$ ipython --no-banner

In [1]: import numpy as np

In [2]: np.set_printoptions(precision=1, suppress=True, linewidth=140, sign=" ")

In [3]: F = np.loadtxt("x.csv", delimiter=",")

In [4]: F.round(1) + 0
Out[4]: 
array([[ 0.7, -0.3, -0.3,  0.4, -0.2, -0.1,  0.1,  0.2,  0.3],
       [-0.3,  0.7, -0.3,  0.4, -0.2, -0.1,  0.1,  0.2,  0.3],
       [-0.3, -0.3,  0.7,  0.4, -0.2, -0.1,  0.1,  0.2,  0.3],
       [ 0.4,  0.4,  0.4,  0.4,  0.2,  0.1, -0.1, -0.2, -0.4],
       [-0.2, -0.2, -0.2,  0.2,  0.9,  0. ,  0. ,  0.1,  0.2],
       [-0.1, -0.1, -0.1,  0.1,  0. ,  1. ,  0. ,  0. ,  0.1],
       [ 0.1,  0.1,  0.1, -0.1,  0. ,  0. ,  1. ,  0. , -0.1],
       [ 0.2,  0.2,  0.2, -0.2,  0.1,  0. ,  0. ,  0.9, -0.2],
       [ 0.3,  0.3,  0.3, -0.4,  0.2,  0.1, -0.1, -0.2,  0.7]])

In [5]: x0 = np.array([2, 1, 2, 2, 1, -1, -1, 1, 1])

In [6]: print(np.sign((F @ x0).round(6)))
[ 1.  1.  1.  1.  1. -1. -1.  1.  1.]

In [7]: np.einsum("ij,j->i", F, x0)
Out[7]: array([ 1.6,  0.6,  1.6,  2.5,  0.8, -1.1, -0.9,  1.2,  1.4])

In [8]: rng = np.random.default_rng(1204)

In [9]: labels = rng.permutation(9)

In [10]: labels
Out[10]: array([ 8,  0,  5,  6,  3,  4,  2,  7,  1])

In [11]: other = F[labels][:, labels]

In [12]: np.diag(other)
Out[12]: array([ 0.7,  0.7,  1. ,  1. ,  0.4,  0.9,  0.7,  0.9,  0.7])

In [13]: print(other.round(1) + 0)
[[ 0.7  0.3  0.1 -0.1 -0.4  0.2  0.3 -0.2  0.3]
 [ 0.3  0.7 -0.1  0.1  0.4 -0.2 -0.3  0.2 -0.3]
 [ 0.1 -0.1  1.   0.   0.1  0.  -0.1  0.  -0.1]
 [-0.1  0.1  0.   1.  -0.1  0.   0.1  0.   0.1]
 [-0.4  0.4  0.1 -0.1  0.4  0.2  0.4 -0.2  0.4]
 [ 0.2 -0.2  0.   0.   0.2  0.9 -0.2  0.1 -0.2]
 [ 0.3 -0.3 -0.1  0.1  0.4 -0.2  0.7  0.2 -0.3]
 [-0.2  0.2  0.   0.  -0.2  0.1  0.2  0.9  0.2]
 [ 0.3 -0.3 -0.1  0.1  0.4 -0.2 -0.3  0.2  0.7]]
